$ python3 -q
>>> import numpy as np
>>> np.set_printoptions(precision=2, suppress=True, linewidth=200, legacy="1.25")
>>> tidy = lambda a: np.round(a, 2) + 0
>>> E = np.load("sample5.npy")
>>> E
array([[-8, -6,  0, -9],
       [ 0,  6,  0,  3],
       [ 0,  2,  0,  1],
       [ 2, -3,  0,  0],
       [ 2,  5,  0,  4]])
>>> rank = np.linalg.matrix_rank(E)
>>> rank
2
>>> N = np.linalg.svd(E)[2][rank:].T
>>> [int(np.linalg.matrix_rank(np.delete(E, i, axis=0))) for i in range(5)]
[2, 2, 2, 2, 2]
>>> [int(np.linalg.matrix_rank(E[:i])) for i in range(1, len(E) + 1)]
[1, 2, 2, 2, 2]
>>> tidy(N @ N.T)
array([[ 0.31,  0.21,  0.  , -0.41],
       [ 0.21,  0.14,  0.  , -0.28],
       [ 0.  ,  0.  ,  1.  ,  0.  ],
       [-0.41, -0.28,  0.  ,  0.55]])
>>> J = np.load("dump.npy")
>>> J
array([[ 1, -1,  0,  0],
       [-1,  0,  0,  0],
       [ 0,  0,  1, -1],
       [ 0,  0, -1,  0]])
>>> (J != 0).astype(int)
array([[1, 1, 0, 0],
       [1, 0, 0, 0],
       [0, 0, 1, 1],
       [0, 0, 1, 0]])
>>> t3 = np.stack([J, -2 * J, J[::-1]])
>>> t3.sum(axis=0)
array([[-1,  1, -1,  0],
       [ 1,  0,  1, -1],
       [-1,  0, -1,  1],
       [ 1, -1,  1,  0]])
>>> t3.shape
(3, 4, 4)
>>> np.linalg.matrix_rank(t3.reshape(3, -1))
2
>>> (t3 @ J.T).shape
(3, 4, 4)
>>> np.linalg.matrix_rank(t3)
array([4, 4, 4])
>>> x = np.array([4, -1, 6, 9])
>>> target = J @ x
>>> target
array([ 5, -4, -3, -6])
>>> tidy(np.linalg.solve(J, J[:, 1]))
array([0., 1., 0., 0.])
>>> tidy(np.linalg.solve(J, target + J[:, 2]))
array([ 4., -1.,  7.,  9.])
>>> tidy(np.linalg.solve(J, target))
array([ 4., -1.,  6.,  9.])
>>> tidy(np.linalg.solve(J, 5 * target))
array([20., -5., 30., 45.])
